% ipython --no-banner

In [1]: import numpy as np

In [2]: np.set_printoptions(precision=2, suppress=True, linewidth=120, sign=" ")

In [3]: E = np.load("mat.npy")

In [4]: E
Out[4]: 
array([[ 1,  1, -1, -1,  1,  1, -1, -1],
       [ 1,  1, -1, -1, -1, -1,  1,  1],
       [ 1, -1,  1, -1, -1,  1, -1,  1],
       [ 1, -1, -1,  1, -1,  1,  1, -1],
       [ 1, -1,  1, -1,  1, -1,  1, -1]])

In [5]: r0, g = E[0], E[2]

In [6]: r0 @ r0
Out[6]: np.int64(8)

In [7]: pr = (r0 @ g) / (r0 @ r0) * r0

In [8]: round(np.linalg.norm(r0 + g) ** 2 + np.linalg.norm(r0 - g) ** 2, 2)
Out[8]: np.float64(32.0)

In [9]: np.linalg.matrix_rank(np.outer(r0, g))
Out[9]: np.int64(1)

In [10]: np.outer(r0, g)
Out[10]: 
array([[ 1, -1,  1, -1, -1,  1, -1,  1],
       [ 1, -1,  1, -1, -1,  1, -1,  1],
       [-1,  1, -1,  1,  1, -1,  1, -1],
       [-1,  1, -1,  1,  1, -1,  1, -1],
       [ 1, -1,  1, -1, -1,  1, -1,  1],
       [ 1, -1,  1, -1, -1,  1, -1,  1],
       [-1,  1, -1,  1,  1, -1,  1, -1],
       [-1,  1, -1,  1,  1, -1,  1, -1]])

In [11]: other = np.array([[-1, -1], [2, 1]])

In [12]: basis = np.array([[3, 1, 0, 0], [0, 2, 1, 2], [1, 2, 3, 0], [0, 0, 0, 2]])

In [13]: A = np.block([[other, np.array([[-1, -1, 0, -2], [-2, 1, 0, -1]])], [np.zeros((4, 2)), basis]])

In [14]: A
Out[14]: 
array([[-1., -1., -1., -1.,  0., -2.],
       [ 2.,  1., -2.,  1.,  0., -1.],
       [ 0.,  0.,  3.,  1.,  0.,  0.],
       [ 0.,  0.,  0.,  2.,  1.,  2.],
       [ 0.,  0.,  1.,  2.,  3.,  0.],
       [ 0.,  0.,  0.,  0.,  0.,  2.]])

In [15]: w1 = np.array([[4, 7], [-8, -4], [8, 3], [-7, 3], [-9, 9], [0, 9]])

In [16]: coef = np.array([-3, 3])

In [17]: act = np.maximum(A @ w1 + coef, 0)

In [18]: np.linalg.matrix_rank(act)
Out[18]: np.int64(2)

In [19]: (act > 0).astype(int)
Out[19]: 
array([[ 0,  0],
       [ 0,  1],
       [ 1,  1],
       [ 0,  1],
       [ 0,  1],
       [ 0,  1]])

In [20]: act
Out[20]: 
array([[  0.,   0.],
       [  0.,   1.],
       [ 14.,  15.],
       [  0.,  36.],
       [  0.,  39.],
       [  0.,  21.]])

In [21]: basis = np.array([[1, -2], [1, -3]])

In [22]: w1 @ basis
Out[22]: 
array([[ 11, -29],
       [-12,  28],
       [ 11, -25],
       [ -4,   5],
       [  0,  -9],
       [  9, -27]])

In [23]: act @ basis
Out[23]: 
array([[   0.,    0.],
       [   1.,   -3.],
       [  29.,  -73.],
       [  36., -108.],
       [  39., -117.],
       [  21.,  -63.]])

In [24]: (act @ basis).round(6).argmax(axis=1)
Out[24]: array([ 0,  0,  0,  0,  0,  0])

In [25]: J = np.load("arr.npy")

In [26]: J
Out[26]: 
array([[ 0,  1,  0,  0,  0,  0,  0,  0],
       [ 0,  0,  0,  0,  0,  0,  0,  0],
       [ 0,  0,  0,  1,  0,  0,  0,  0],
       [ 0,  0,  0,  0,  0,  0,  0,  1],
       [ 2,  0,  0,  0,  0,  0,  1,  0],
       [ 0,  0,  2,  0,  0,  0,  0,  0],
       [ 0,  0,  0,  0,  0,  0,  0,  0]])

In [27]: rk = np.linalg.matrix_rank(J)

In [28]: rk
Out[28]: np.int64(5)

In [29]: N = np.linalg.svd(J)[2][rk:].T

In [30]: N.shape
Out[30]: (8, 3)

In [31]: [int(np.linalg.matrix_rank(np.delete(J, i, axis=0))) for i in range(7)]
Out[31]: [4, 5, 4, 4, 4, 4, 5]

In [32]: Uu, sig, Vh = np.linalg.svd(J)

In [33]: vecs = Vh[:(sig > 1e-8).sum()]

In [34]: rng = np.random.default_rng(319234)

In [35]: vec = J[3] + -3 * J[1] + rng.integers(2) * np.eye(8)[4]

In [36]: vec
Out[36]: array([ 0.,  0.,  0.,  0.,  0.,  0.,  0.,  1.])

In [37]: np.round(np.linalg.norm(vec - vecs.T @ vecs @ vec), 2)
Out[37]: np.float64(0.0)

In [38]: np.linalg.matrix_rank(np.vstack([J, vec]))
Out[38]: np.int64(5)

In [39]: blk = np.stack([J, 2 * J, J[::-1]])

In [40]: np.einsum("bij,cij->bc", blk, blk)
Out[40]: 
array([[ 12,  24,   1],
       [ 24,  48,   2],
       [  1,   2,  12]])

In [41]: (blk @ J.T).shape
Out[41]: (3, 7, 7)

In [42]: K = np.loadtxt("w.csv", delimiter=",")

In [43]: K
Out[43]: 
array([[ 0.33,  0.  ,  0.  ,  0.  ,  0.  ,  0.  ,  0.33,  0.  ,  0.33],
       [ 0.2 ,  0.4 ,  0.  ,  0.  ,  0.  ,  0.2 ,  0.  ,  0.2 ,  0.  ],
       [ 0.  ,  0.  ,  0.67,  0.  ,  0.  ,  0.  ,  0.33,  0.  ,  0.  ],
       [ 0.33,  0.  ,  0.  ,  0.67,  0.  ,  0.  ,  0.  ,  0.  ,  0.  ],
       [ 0.17,  0.17,  0.17,  0.  ,  0.17,  0.  ,  0.17,  0.17,  0.  ],
       [ 0.  ,  0.  ,  0.  ,  0.  ,  0.  ,  0.5 ,  0.  ,  0.5 ,  0.  ],
       [ 0.  ,  0.25,  0.  ,  0.  ,  0.25,  0.25,  0.25,  0.  ,  0.  ],
       [ 0.  ,  0.2 ,  0.2 ,  0.  ,  0.2 ,  0.2 ,  0.  ,  0.2 ,  0.  ],
       [ 0.33,  0.  ,  0.  ,  0.  ,  0.  ,  0.  ,  0.  ,  0.33,  0.33]])

In [44]: Uu, sig, Vh = np.linalg.svd(A, full_matrices=False)

In [45]: np.cumsum(sig ** 2) / np.sum(sig ** 2)
Out[45]: array([ 0.45,  0.7 ,  0.89,  0.99,  1.  ,  1.  ])

In [46]: sig
Out[46]: array([ 5.05,  3.73,  3.19,  2.38,  0.87,  0.21])

In [47]: sig / sig[0]
Out[47]: array([ 1.  ,  0.74,  0.63,  0.47,  0.17,  0.04])

In [48]: np.abs(Uu[:, 0]).round(6).argmax()
Out[48]: np.int64(4)

In [49]: np.round(Vh @ Vh.T, 2) + 0
Out[49]: 
array([[ 1.,  0.,  0.,  0.,  0.,  0.],
       [ 0.,  1.,  0.,  0.,  0.,  0.],
       [ 0.,  0.,  1.,  0.,  0.,  0.],
       [ 0.,  0.,  0.,  1.,  0.,  0.],
       [ 0.,  0.,  0.,  0.,  1.,  0.],
       [ 0.,  0.,  0.,  0.,  0.,  1.]])

In [50]: np.abs(Vh[0])
Out[50]: array([ 0.01,  0.05,  0.51,  0.56,  0.45,  0.47])

In [51]: Uu.shape, sig.shape, Vh.shape
Out[51]: ((6, 6), (6,), (6, 6))

In [52]: round(float(np.sqrt((sig ** 2).sum())), 2), round(np.linalg.norm(A), 2)
Out[52]: (7.48, np.float64(7.48))

In [53]: K @ np.ones(9)
Out[53]: array([ 1.,  1.,  1.,  1.,  1.,  1.,  1.,  1.,  1.])

In [54]: np.round(np.linalg.matrix_power(K, 100), 2) + 0
Out[54]: 
array([[ 0.08,  0.14,  0.15,  0.  ,  0.08,  0.19,  0.12,  0.19,  0.04],
       [ 0.08,  0.14,  0.15,  0.  ,  0.08,  0.19,  0.12,  0.19,  0.04],
       [ 0.08,  0.14,  0.15,  0.  ,  0.08,  0.19,  0.12,  0.19,  0.04],
       [ 0.08,  0.14,  0.15,  0.  ,  0.08,  0.19,  0.12,  0.19,  0.04],
       [ 0.08,  0.14,  0.15,  0.  ,  0.08,  0.19,  0.12,  0.19,  0.04],
       [ 0.08,  0.14,  0.15,  0.  ,  0.08,  0.19,  0.12,  0.19,  0.04],
       [ 0.08,  0.14,  0.15,  0.  ,  0.08,  0.19,  0.12,  0.19,  0.04],
       [ 0.08,  0.14,  0.15,  0.  ,  0.08,  0.19,  0.12,  0.19,  0.04],
       [ 0.08,  0.14,  0.15,  0.  ,  0.08,  0.19,  0.12,  0.19,  0.04]])

In [55]: np.sort(np.abs(np.linalg.eigvals(K)))[::-1]
Out[55]: array([ 1.  ,  0.67,  0.64,  0.47,  0.47,  0.25,  0.25,  0.16,  0.04])

In [56]: K.sum(axis=1)
Out[56]: array([ 1.,  1.,  1.,  1.,  1.,  1.,  1.,  1.,  1.])

In [57]: pr = np.eye(9)[7]

In [58]: for _ in range(3):
    ...:     pr = pr @ K
    ...:     print(pr.round(2))
    ...: 
[ 0.   0.2  0.2  0.   0.2  0.2  0.   0.2  0. ]
[ 0.07  0.15  0.21  0.    0.07  0.18  0.1   0.21  0.  ]
[ 0.07  0.14  0.19  0.    0.08  0.19  0.13  0.18  0.02]

In [59]: theta = np.radians(15)

In [60]: R = np.eye(9)

In [61]: R[4, 4] = R[8, 8] = np.cos(theta)

In [62]: R[4, 8], R[8, 4] = -np.sin(theta), np.sin(theta)

In [63]: R
Out[63]: 
array([[ 1.  ,  0.  ,  0.  ,  0.  ,  0.  ,  0.  ,  0.  ,  0.  ,  0.  ],
       [ 0.  ,  1.  ,  0.  ,  0.  ,  0.  ,  0.  ,  0.  ,  0.  ,  0.  ],
       [ 0.  ,  0.  ,  1.  ,  0.  ,  0.  ,  0.  ,  0.  ,  0.  ,  0.  ],
       [ 0.  ,  0.  ,  0.  ,  1.  ,  0.  ,  0.  ,  0.  ,  0.  ,  0.  ],
       [ 0.  ,  0.  ,  0.  ,  0.  ,  0.97,  0.  ,  0.  ,  0.  , -0.26],
       [ 0.  ,  0.  ,  0.  ,  0.  ,  0.  ,  1.  ,  0.  ,  0.  ,  0.  ],
       [ 0.  ,  0.  ,  0.  ,  0.  ,  0.  ,  0.  ,  1.  ,  0.  ,  0.  ],
       [ 0.  ,  0.  ,  0.  ,  0.  ,  0.  ,  0.  ,  0.  ,  1.  ,  0.  ],
       [ 0.  ,  0.  ,  0.  ,  0.  ,  0.26,  0.  ,  0.  ,  0.  ,  0.97]])

In [64]: other = K @ R.T

In [65]: other
Out[65]: 
array([[ 0.33,  0.  ,  0.  ,  0.  , -0.09,  0.  ,  0.33,  0.  ,  0.32],
       [ 0.2 ,  0.4 ,  0.  ,  0.  ,  0.  ,  0.2 ,  0.  ,  0.2 ,  0.  ],
       [ 0.  ,  0.  ,  0.67,  0.  ,  0.  ,  0.  ,  0.33,  0.  ,  0.  ],
       [ 0.33,  0.  ,  0.  ,  0.67,  0.  ,  0.  ,  0.  ,  0.  ,  0.  ],
       [ 0.17,  0.17,  0.17,  0.  ,  0.16,  0.  ,  0.17,  0.17,  0.04],
       [ 0.  ,  0.  ,  0.  ,  0.  ,  0.  ,  0.5 ,  0.  ,  0.5 ,  0.  ],
       [ 0.  ,  0.25,  0.  ,  0.  ,  0.24,  0.25,  0.25,  0.  ,  0.06],
       [ 0.  ,  0.2 ,  0.2 ,  0.  ,  0.19,  0.2 ,  0.  ,  0.2 ,  0.05],
       [ 0.33,  0.  ,  0.  ,  0.  , -0.09,  0.  ,  0.  ,  0.33,  0.32]])

In [66]: np.allclose(K @ K.T, other @ other.T)
Out[66]: True

In [67]: np.allclose(np.linalg.norm(K, axis=1), np.linalg.norm(other, axis=1))
Out[67]: True

In [68]: round(float(np.linalg.det(R)), 2), round(np.trace(R), 2)
Out[68]: (1.0, np.float64(8.93))

In [69]: O, R = np.linalg.qr(other)

In [70]: round(np.trace(O @ O.T), 2)
Out[70]: np.float64(9.0)

In [71]: np.round(abs(R[0, 0]), 2), round(float(np.linalg.norm(other[:, 0])), 2)
Out[71]: (np.float64(0.63), 0.63)

In [72]: np.abs(np.diag(R))
Out[72]: array([ 0.63,  0.51,  0.7 ,  0.55,  0.23,  0.52,  0.34,  0.1 ,  0.08])

In [73]: np.round(O.T @ O, 2) + 0
Out[73]: 
array([[ 1.,  0.,  0.,  0.,  0.,  0.,  0.,  0.,  0.],
       [ 0.,  1.,  0.,  0.,  0.,  0.,  0.,  0.,  0.],
       [ 0.,  0.,  1.,  0.,  0.,  0.,  0.,  0.,  0.],
       [ 0.,  0.,  0.,  1.,  0.,  0.,  0.,  0.,  0.],
       [ 0.,  0.,  0.,  0.,  1.,  0.,  0.,  0.,  0.],
       [ 0.,  0.,  0.,  0.,  0.,  1.,  0.,  0.,  0.],
       [ 0.,  0.,  0.,  0.,  0.,  0.,  1.,  0.,  0.],
       [ 0.,  0.,  0.,  0.,  0.,  0.,  0.,  1.,  0.],
       [ 0.,  0.,  0.,  0.,  0.,  0.,  0.,  0.,  1.]])

In [74]: lab = rng.permutation(9)

In [75]: lab
Out[75]: array([ 1,  7,  5,  8,  3,  4,  6,  2,  0])

In [76]: other = K[lab][:, lab]

In [77]: np.diag(other)
Out[77]: array([ 0.4 ,  0.2 ,  0.5 ,  0.33,  0.67,  0.17,  0.25,  0.67,  0.33])

In [78]: np.round(np.linalg.det(other), 2), round(float(np.linalg.det(K[lab])), 2)
Out[78]: (np.float64(-0.0), 0.0)
